% python3 -q
>>> import numpy as np
>>> np.set_printoptions(precision=2, suppress=True, linewidth=160, sign=" ")
>>> def tidy(a):
...     return np.round(a, 2) + 0
... 
>>> W0 = -1 * np.eye(7) + np.eye(7, k=1)
>>> W0
array([[-1.,  1.,  0.,  0.,  0.,  0.,  0.],
       [ 0., -1.,  1.,  0.,  0.,  0.,  0.],
       [ 0.,  0., -1.,  1.,  0.,  0.,  0.],
       [ 0.,  0.,  0., -1.,  1.,  0.,  0.],
       [ 0.,  0.,  0.,  0., -1.,  1.,  0.],
       [ 0.,  0.,  0.,  0.,  0., -1.,  1.],
       [ 0.,  0.,  0.,  0.,  0.,  0., -1.]])
>>> tidy(np.abs(np.linalg.eigvals(W0)).max())
np.float64(1.0)
>>> tidy(np.sort(np.abs(np.linalg.eigvals(W0))))
array([ 1.,  1.,  1.,  1.,  1.,  1.,  1.])
>>> (W0 - W0.T) / 2
array([[ 0. ,  0.5,  0. ,  0. ,  0. ,  0. ,  0. ],
       [-0.5,  0. ,  0.5,  0. ,  0. ,  0. ,  0. ],
       [ 0. , -0.5,  0. ,  0.5,  0. ,  0. ,  0. ],
       [ 0. ,  0. , -0.5,  0. ,  0.5,  0. ,  0. ],
       [ 0. ,  0. ,  0. , -0.5,  0. ,  0.5,  0. ],
       [ 0. ,  0. ,  0. ,  0. , -0.5,  0. ,  0.5],
       [ 0. ,  0. ,  0. ,  0. ,  0. , -0.5,  0. ]])
>>> np.linalg.determinant(W0)
Traceback (most recent call last):
  File "<python-input-8>", line 1, in <module>
    np.linalg.determinant(W0)
    ^^^^^^^^^^^^^^^^^^^^^
AttributeError: module 'numpy.linalg' has no attribute 'determinant'
>>> r0 = np.array([-3, -2, 0, 3, 1, 1, -2, -1]) + 0.5
>>> m1 = np.eye(8) - 2 * np.outer(r0, r0) / (r0 @ r0)
>>> tidy(m1)
array([[ 0.55, -0.27,  0.09,  0.62,  0.27,  0.27, -0.27, -0.09],
       [-0.27,  0.84,  0.05,  0.38,  0.16,  0.16, -0.16, -0.05],
       [ 0.09,  0.05,  0.98, -0.12, -0.05, -0.05,  0.05,  0.02],
       [ 0.62,  0.38, -0.12,  0.12, -0.38, -0.38,  0.38,  0.12],
       [ 0.27,  0.16, -0.05, -0.38,  0.84, -0.16,  0.16,  0.05],
       [ 0.27,  0.16, -0.05, -0.38, -0.16,  0.84,  0.16,  0.05],
       [-0.27, -0.16,  0.05,  0.38,  0.16,  0.16,  0.84, -0.05],
       [-0.09, -0.05,  0.02,  0.12,  0.05,  0.05, -0.05,  0.98]])
>>> # keeps lengths
>>> rng = np.random.default_rng(508035)
>>> lab = rng.permutation(8)
>>> lab
array([ 2,  0,  5,  3,  6,  7,  1,  4])
>>> other = m1[lab][:, lab]
>>> tidy(other)
array([[ 0.98,  0.09, -0.05, -0.12,  0.05,  0.02,  0.05, -0.05],
       [ 0.09,  0.55,  0.27,  0.62, -0.27, -0.09, -0.27,  0.27],
       [-0.05,  0.27,  0.84, -0.38,  0.16,  0.05,  0.16, -0.16],
       [-0.12,  0.62, -0.38,  0.12,  0.38,  0.12,  0.38, -0.38],
       [ 0.05, -0.27,  0.16,  0.38,  0.84, -0.05, -0.16,  0.16],
       [ 0.02, -0.09,  0.05,  0.12, -0.05,  0.98, -0.05,  0.05],
       [ 0.05, -0.27,  0.16,  0.38, -0.16, -0.05,  0.84,  0.16],
       [-0.05,  0.27, -0.16, -0.38,  0.16,  0.05,  0.16,  0.84]])
>>> tidy(np.linalg.det(other)), tidy(np.linalg.det(m1[lab]))
(np.float64(-1.0), np.float64(-1.0))
>>> np.trace(other)
np.float64(6.0)
>>> tidy(np.linalg.eigvalsh(other).min())
np.float64(-1.0)
>>> [round(float(np.linalg.det(other[:i, :i])), 2) + 0 for i in range(1, 9)]
[0.98, 0.54, 0.38, -0.5, -0.66, -0.68, -0.84, -1.0]
